$ python -q
>>> import numpy as np
>>> from numpy import linalg as LA
>>> np.set_printoptions(precision=2, suppress=True, linewidth=100)
>>> K = np.loadtxt("arr.csv", delimiter=",")
>>> K
array([[-5.66, -1.36, -7.53],
       [-7.  , -1.67, -7.34],
       [ 4.51, -4.22, -0.38],
       [-5.71, -1.92, -9.36],
       [-5.29, -1.72, -6.89],
       [ 3.16, -5.53, -1.26],
       [ 2.2 , -6.24,  0.73],
       [-7.22, -2.99, -7.51],
       [-6.41, -1.37, -8.01],
       [-7.2 , -2.87, -8.32],
       [ 3.47, -5.16,  0.69],
       [ 1.43, -4.64, -0.98],
       [-5.32, -2.88, -6.77],
       [-5.55, -1.7 , -6.05],
       [-6.9 , -1.23, -8.2 ],
       [ 4.11, -3.63, -1.24],
       [ 4.08, -4.36, -0.92],
       [ 3.47, -4.42, -0.47],
       [ 4.21, -4.84, -1.51],
       [-6.89, -2.84, -8.63],
       [-6.75, -0.96, -6.73],
       [ 3.36, -6.87,  0.74],
       [ 3.05, -4.18, -1.19],
       [-4.41, -1.5 , -6.91],
       [ 3.2 , -5.04, -1.87],
       [-7.78, -3.59, -8.84]])
>>> lab = K[:, 1] > np.median(K[:, 1])
>>> f = K[lab].mean(axis=0) - K[~lab].mean(axis=0)
>>> print(np.argsort(-np.abs(f).round(6), kind="stable"))
[0 2 1]
>>> round((((K - K.mean(axis=0)) @ f > 0) == lab).mean(), 2)
np.float64(0.96)
>>> ((K - K.mean(axis=0)) @ f > 0).astype(int)
array([1, 1, 0, 1, 1, 0, 0, 1, 1, 1, 0, 0, 1, 1, 1, 0, 0, 0, 0, 1, 1, 0, 0, 1, 0, 1])
>>> lab.astype(int)
array([1, 1, 0, 1, 1, 0, 0, 1, 1, 1, 0, 0, 1, 1, 1, 0, 0, 0, 0, 1, 1, 0, 0, 1, 0, 0])
>>> def softmax(z):
...     e = np.exp(z - z.max(axis=-1, keepdims=True))
...     return e / e.sum(axis=-1, keepdims=True)
... 
>>> np.round(softmax(K[16]), 2) + 0
array([0.99, 0.  , 0.01])
>>> scores = K @ K.T / np.sqrt(3)
>>> print(softmax(scores).round(6).argmax(axis=1))
[25 25 21 25 25 21 21 25 25 25 21 21 25 25 25 21 21 21 21 25 25 21 21 25 21 25]
>>> softmax(scores)[16] @ K
array([ 3.48, -6.38,  0.27])
